$ ipython --no-banner

In [1]: import numpy as np

In [2]: np.set_printoptions(suppress=True, linewidth=120)

In [3]: def rnd(a):
   ...:     return np.round(a, 2) + 0
   ...: 

In [4]: feats = np.maximum(np.array([[0, 3],
   ...:     [3, 3],
   ...:     [0, 0],
   ...:     [0, 1],
   ...:     [2, 3],
   ...:     [3, 3],
   ...:     [2, 2],
   ...:     [2, 3],
   ...:     [2, 2],
   ...:     [2, 1],
   ...:     [3, 0],
   ...:     [1, 3],
   ...:     [1, 0],
   ...:     [0, 1],
   ...:     [3, 0],
   ...:     [2, 1],
   ...:     [2, 3],
   ...:     [1, 0],
   ...:     [1, 1],
   ...:     [1, 0],
   ...:     [3, 0],
   ...:     [3, 0],
   ...:     [3, 3]]) @ np.array([[-4, -2, -4, -2, 0, 5, -2], [-5, 4, 4, -4, -1, -2, 5]]) + np.array([1, 2, 1, 0, 1, 1, 0]), 0)

In [5]: feats
Out[5]: 
array([[ 0, 14, 13,  0,  0,  0, 15],
       [ 0,  8,  1,  0,  0, 10,  9],
       [ 1,  2,  1,  0,  1,  1,  0],
       [ 0,  6,  5,  0,  0,  0,  5],
       [ 0, 10,  5,  0,  0,  5, 11],
       [ 0,  8,  1,  0,  0, 10,  9],
       [ 0,  6,  1,  0,  0,  7,  6],
       [ 0, 10,  5,  0,  0,  5, 11],
       [ 0,  6,  1,  0,  0,  7,  6],
       [ 0,  2,  0,  0,  0,  9,  1],
       [ 0,  0,  0,  0,  1, 16,  0],
       [ 0, 12,  9,  0,  0,  0, 13],
       [ 0,  0,  0,  0,  1,  6,  0],
       [ 0,  6,  5,  0,  0,  0,  5],
       [ 0,  0,  0,  0,  1, 16,  0],
       [ 0,  2,  0,  0,  0,  9,  1],
       [ 0, 10,  5,  0,  0,  5, 11],
       [ 0,  0,  0,  0,  1,  6,  0],
       [ 0,  4,  1,  0,  0,  4,  3],
       [ 0,  0,  0,  0,  1,  6,  0],
       [ 0,  0,  0,  0,  1, 16,  0],
       [ 0,  0,  0,  0,  1, 16,  0],
       [ 0,  8,  1,  0,  0, 10,  9]])

In [6]: A2 = feats / np.sqrt((feats ** 2).mean(axis=1, keepdims=True))

In [7]: np.linalg.matrix_rank(A2) == np.linalg.matrix_rank(feats)
Out[7]: np.True_

In [8]: rnd(np.linalg.norm(A2, axis=1))
Out[8]: 
array([2.65, 2.65, 2.65, 2.65, 2.65, 2.65, 2.65, 2.65, 2.65, 2.65, 2.65, 2.65, 2.65, 2.65, 2.65, 2.65, 2.65, 2.65,
       2.65, 2.65, 2.65, 2.65, 2.65])
